$ ipython --no-banner

In [1]: import numpy as np

In [2]: import numpy.linalg as la

In [3]: np.set_printoptions(precision=1, suppress=True, linewidth=100)

In [4]: M = np.loadtxt("w.csv", delimiter=",")

In [5]: print(M)
[[ -6.  -7.  -3.  -7.   5.   5.  -4.  -7.   2.   5.   5.]
 [ -7. -10.   2.   3.  -4.  -5.   1.  -5.  -4.   0.   1.]
 [ -3.   2.  -4.   2.   1.  -2.  -8.   0.  -3.   0.   0.]
 [ -7.   3.   2.  -4.   0.  -4.  -3.   0.   2.   6.   2.]
 [  5.  -4.   1.   0.  -6.  -5.   3.  -4.  -4. -10.   9.]
 [  5.  -5.  -2.  -4.  -5.  -6.  -3.   5.   6.   4.  -9.]
 [ -4.   1.  -8.  -3.   3.  -3.  10.   4.   4.   2.   7.]
 [ -7.  -5.   0.   0.  -4.   5.   4.   8.   5.   3.  -8.]
 [  2.  -4.  -3.   2.  -4.   6.   4.   5.   8.   7.   0.]
 [  5.   0.   0.   6. -10.   4.   2.   3.   7.   0.   2.]
 [  5.   1.   0.   2.   9.  -9.   7.  -8.   0.   2.   0.]]

In [6]: rng = np.random.default_rng(6557)

In [7]: z = rng.permutation(11)

In [8]: B = M[:, z] * rng.choice([-1, 1], 11)

In [9]: print(B)
[[ -5.   4.   5.   3.   6.  -5.  -7.   2.   7.   7.  -5.]
 [  4.  -1.  -5.  -2.   7.  -1.  -5.  -4.  10.  -3.  -0.]
 [ -1.   8.  -2.   4.   3.  -0.   0.  -3.  -2.  -2.  -0.]
 [ -0.   3.  -4.  -2.   7.  -2.   0.   2.  -3.   4.  -6.]
 [  6.  -3.  -5.  -1.  -5.  -9.  -4.  -4.   4.  -0.  10.]
 [  5.   3.  -6.   2.  -5.   9.   5.   6.   5.   4.  -4.]
 [ -3. -10.  -3.   8.   4.  -7.   4.   4.  -1.   3.  -2.]
 [  4.  -4.   5.  -0.   7.   8.   8.   5.   5.  -0.  -3.]
 [  4.  -4.   6.   3.  -2.  -0.   5.   8.   4.  -2.  -7.]
 [ 10.  -2.   4.  -0.  -5.  -2.   3.   7.  -0.  -6.  -0.]
 [ -9.  -7.  -9.  -0.  -5.  -0.  -8.   0.  -1.  -2.  -2.]]

In [10]: U, _, Vh = la.svd(M.T @ B)

In [11]: print(z)
[ 4  6  5  2  0 10  7  8  1  3  9]

In [12]: print(np.round(U @ Vh, 1) + 0)
[[ 0.  0.  0.  0. -1.  0.  0.  0.  0.  0.  0.]
 [ 0.  0.  0.  0.  0.  0.  0.  0. -1.  0.  0.]
 [ 0.  0.  0. -1.  0.  0.  0.  0.  0.  0.  0.]
 [ 0.  0.  0.  0.  0.  0.  0.  0.  0. -1.  0.]
 [-1.  0.  0.  0.  0.  0.  0.  0.  0.  0.  0.]
 [ 0.  0.  1.  0.  0.  0.  0.  0.  0.  0.  0.]
 [ 0. -1.  0.  0.  0.  0.  0.  0.  0.  0.  0.]
 [ 0.  0.  0.  0.  0.  0.  1.  0.  0.  0.  0.]
 [ 0.  0.  0.  0.  0.  0.  0.  1.  0.  0.  0.]
 [ 0.  0.  0.  0.  0.  0.  0.  0.  0.  0. -1.]
 [ 0.  0.  0.  0.  0. -1.  0.  0.  0.  0.  0.]]

In [13]: vec = np.array([-5, -8, 4, 4, -1, -6, 0, -3, -9, 6, -3])

In [14]: rhs = B @ vec

In [15]: print(rhs)
[  37. -137.  -39.   20.  -25. -141.  174.  -74.   -1.  -58.   73.]

In [16]: print(np.round(la.solve(B.T, B[0]), 1) + 0)
[1. 0. 0. 0. 0. 0. 0. 0. 0. 0. 0.]

In [17]: print(np.round(la.solve(B, rhs + B[:, 7]), 1) + 0)
[-5. -8.  4.  4. -1. -6.  0. -2. -9.  6. -3.]

In [18]: print(np.round(la.solve(B, B[:, 6]), 1) + 0)
[0. 0. 0. 0. 0. 0. 1. 0. 0. 0. 0.]

In [19]: print(np.round(la.solve(B, rhs), 1) + 0)
[-5. -8.  4.  4. -1. -6.  0. -3. -9.  6. -3.]

In [20]: B = M / la.norm(M, axis=1, keepdims=True)

In [21]: gram = B @ B.T

In [22]: print((gram - 2 * np.eye(11)).round(6).argmax(axis=1))
[3 4 3 0 1 7 8 8 9 8 6]

In [23]: print(gram[9].round(1) + 0)
[-0.4 -0.1 -0.4 -0.3  0.2  0.2  0.   0.3  0.7  1.  -0.4]

In [24]: def softmax(z):
    ...:     e = np.exp(z - z.max(axis=-1, keepdims=True))
    ...:     return e / e.sum(axis=-1, keepdims=True)
    ...: 

In [25]: print(np.round(softmax(M[5]), 1) + 0)
[0.2 0.  0.  0.  0.  0.  0.  0.2 0.5 0.1 0. ]

In [26]: print(softmax(M).sum(axis=1))
[1. 1. 1. 1. 1. 1. 1. 1. 1. 1. 1.]

In [27]: S = M @ M.T / np.sqrt(11)

In [28]: print(softmax(S)[5] @ M)
[ 5. -5. -2. -4. -5. -6. -3.  5.  6.  4. -9.]

In [29]: print(np.round(softmax(S + np.triu(np.full(S.shape, -np.inf), 1)), 1) + 0)
[[1. 0. 0. 0. 0. 0. 0. 0. 0. 0. 0.]
 [0. 1. 0. 0. 0. 0. 0. 0. 0. 0. 0.]
 [0. 0. 1. 0. 0. 0. 0. 0. 0. 0. 0.]
 [0. 0. 0. 1. 0. 0. 0. 0. 0. 0. 0.]
 [0. 0. 0. 0. 1. 0. 0. 0. 0. 0. 0.]
 [0. 0. 0. 0. 0. 1. 0. 0. 0. 0. 0.]
 [0. 0. 0. 0. 0. 0. 1. 0. 0. 0. 0.]
 [0. 0. 0. 0. 0. 0. 0. 1. 0. 0. 0.]
 [0. 0. 0. 0. 0. 0. 0. 0. 1. 0. 0.]
 [0. 0. 0. 0. 0. 0. 0. 0. 0. 1. 0.]
 [0. 0. 0. 0. 0. 0. 0. 0. 0. 0. 1.]]

In [30]: print(softmax(S).round(6).argmax(axis=1))
[ 0  1  2  3  4  5  6  7  8  9 10]
